$ python3 -q
>>> import numpy as np
>>> import numpy.linalg as la
>>> np.set_printoptions(suppress=True, linewidth=160)
>>> def tidy(a):
...     return np.round(a, 2) + 0
... 
>>> W0 = np.loadtxt("block16.csv", delimiter=",")
>>> print(W0)
[[ 0.  0.  0.  2.  2. -2.  0.  1. -1.]
 [-2. -1.  1.  0.  0. -3.  2. -2.  3.]
 [ 0. -2.  2.  2.  1.  2.  3. -1.  3.]
 [ 1. -3. -1. -2. -1.  2.  2. -1.  0.]
 [ 1. -3.  0.  3. -3. -2. -1.  2. -1.]
 [-3.  0.  2.  2.  1. -2.  1.  3. -2.]
 [ 0.  0. -3.  2.  0. -2. -2.  1.  1.]
 [ 2. -1.  3. -1.  0.  1.  0.  1.  3.]
 [ 0.  0. -3.  2.  0. -2. -2.  1.  1.]
 [-1.  2.  1. -2. -2.  1.  0. -2.  3.]
 [-3. -1.  0.  0. -2.  3.  3. -2.  2.]
 [ 3. -1.  0.  3. -2.  1.  1.  2. -3.]
 [-1. -2. -3.  2. -3. -2.  1.  2. -3.]
 [-1.  1.  1.  2.  0.  2. -2.  3.  2.]
 [ 3. -3.  3.  3.  0.  2. -3. -2. -2.]]
>>> A2 = np.c_[W0[:, :5] @ np.array([[2, 5, 5, 5, 1],
...     [3, 0, 0, 5, 1],
...     [3, 5, 2, 1, 5],
...     [4, 2, 5, 2, 0],
...     [3, 2, 4, 1, 5]]), np.array([0, 2, 2, 1, 0, 1, 2, 1, 0, 1, 2, 2, 2, -1, -2])]
>>> print(A2)
[[ 14.   8.  18.   6.  10.   0.]
 [ -4.  -5.  -8. -14.   2.   2.]
 [ 11.  16.  18.  -3.  13.   2.]
 [-21.  -6. -11. -16. -12.   1.]
 [ -4.   5.   8.  -7. -17.   0.]
 [ 11.   1.   3.  -8.  12.   1.]
 [ -1. -11.   4.   1. -15.   2.]
 [  6.  23.  11.   6.  16.   1.]
 [ -1. -11.   4.   1. -15.   0.]
 [ -7.  -8. -21.   0.  -4.   1.]
 [-15. -19. -23. -22. -14.   2.]
 [  9.  17.  22.  14.  -8.   2.]
 [-18. -22. -13. -17. -33.   2.]
 [ 12.   4.   7.   5.   5.  -1.]
 [ 18.  36.  36.   9.  15.  -2.]]
>>> print(la.matrix_rank(np.c_[W0, A2]))
10
>>> th = np.radians(135)
>>> Rm = np.eye(9)
>>> Rm[7, 7] = Rm[0, 0] = np.cos(th)
>>> Rm[7, 0], Rm[0, 7] = -np.sin(th), np.sin(th)
>>> print(tidy(Rm))
[[-0.71  0.    0.    0.    0.    0.    0.    0.71  0.  ]
 [ 0.    1.    0.    0.    0.    0.    0.    0.    0.  ]
 [ 0.    0.    1.    0.    0.    0.    0.    0.    0.  ]
 [ 0.    0.    0.    1.    0.    0.    0.    0.    0.  ]
 [ 0.    0.    0.    0.    1.    0.    0.    0.    0.  ]
 [ 0.    0.    0.    0.    0.    1.    0.    0.    0.  ]
 [ 0.    0.    0.    0.    0.    0.    1.    0.    0.  ]
 [-0.71  0.    0.    0.    0.    0.    0.   -0.71  0.  ]
 [ 0.    0.    0.    0.    0.    0.    0.    0.    1.  ]]
>>> A2 = W0 @ Rm.T
>>> print(np.allclose(W0 @ W0.T, A2 @ A2.T))
True
>>> print(tidy(A2))
[[ 0.71  0.    0.    2.    2.   -2.    0.   -0.71 -1.  ]
 [ 0.   -1.    1.    0.    0.   -3.    2.    2.83  3.  ]
 [-0.71 -2.    2.    2.    1.    2.    3.    0.71  3.  ]
 [-1.41 -3.   -1.   -2.   -1.    2.    2.    0.    0.  ]
 [ 0.71 -3.    0.    3.   -3.   -2.   -1.   -2.12 -1.  ]
 [ 4.24  0.    2.    2.    1.   -2.    1.    0.   -2.  ]
 [ 0.71  0.   -3.    2.    0.   -2.   -2.   -0.71  1.  ]
 [-0.71 -1.    3.   -1.    0.    1.    0.   -2.12  3.  ]
 [ 0.71  0.   -3.    2.    0.   -2.   -2.   -0.71  1.  ]
 [-0.71  2.    1.   -2.   -2.    1.    0.    2.12  3.  ]
 [ 0.71 -1.    0.    0.   -2.    3.    3.    3.54  2.  ]
 [-0.71 -1.    0.    3.   -2.    1.    1.   -3.54 -3.  ]
 [ 2.12 -2.   -3.    2.   -3.   -2.    1.   -0.71 -3.  ]
 [ 2.83  1.    1.    2.    0.    2.   -2.   -1.41  2.  ]
 [-3.54 -3.    3.    3.    0.    2.   -3.   -0.71 -2.  ]]
>>> print(tidy(np.abs(A2 - W0).max(axis=0)))
[7.24 0.   0.   0.   0.   0.   0.   5.54 0.  ]
>>> print(np.allclose(la.norm(W0, axis=1), la.norm(A2, axis=1)))
True
>>> print(tidy(la.det(Rm)), tidy(np.trace(Rm)))
1.0 5.59
>>> x = np.array([-3, 0, 9, 1, 9, 9, 7, 7, -3])
>>> print(9 - la.matrix_rank(Rm - np.eye(9), tol=1e-8))
7
>>> print(tidy(la.det(Rm)))
1.0
>>> print(tidy(np.abs(la.eigvals(Rm))))
[1. 1. 1. 1. 1. 1. 1. 1. 1.]
>>> A2 = np.array([[-1, 1, 1],
...     [0, 1, 2],
...     [0, 0, 2],
...     [2, -1, 0],
...     [2, -2, -1],
...     [-1, 2, 0],
...     [-1, -1, 1],
...     [2, -2, 2],
...     [-2, 0, -1]])
>>> print(W0 @ A2)
[[ 14. -12.   1.]
 [ -7.  -7.  -7.]
 [ -7.  -3.  -3.]
 [-13.   6.  -6.]
 [  8.  -6.   2.]
 [ 20. -18.   9.]
 [  8.  -6.  -7.]
 [ -9.   2.   5.]
 [  8.  -6.  -7.]
 [-18.  13.   0.]
 [-15.   7.  -6.]
 [  7.   0.  11.]
 [ 10.  -8.   0.]
 [  7.  -2.   5.]
 [  4.   8.  -2.]]
>>> print(np.vstack([W0, A2.T]).shape)
(18, 9)
>>> print(np.einsum("ik,kj->ji", W0, A2))
[[ 14.  -7.  -7. -13.   8.  20.   8.  -9.   8. -18. -15.   7.  10.   7.   4.]
 [-12.  -7.  -3.   6.  -6. -18.  -6.   2.  -6.  13.   7.   0.  -8.  -2.   8.]
 [  1.  -7.  -3.  -6.   2.   9.  -7.   5.  -7.   0.  -6.  11.   0.   5.  -2.]]
>>> A2 = W0 / la.norm(W0, axis=1, keepdims=True)
>>> C2 = A2 @ A2.T
>>> print((C2 - 2 * np.eye(15)).round(6).argmax(axis=1))
[ 5  2 10 10 12  0  8  2  6 10  2  4  4  7 11]
>>> print(tidy(C2[13]))
[ 0.05 -0.27  0.16 -0.45  0.12  0.25  0.24  0.33  0.24  0.07  0.    0.06 -0.17  1.    0.08]
>>> print(tidy(la.norm(A2, axis=1)))
[1. 1. 1. 1. 1. 1. 1. 1. 1. 1. 1. 1. 1. 1. 1.]
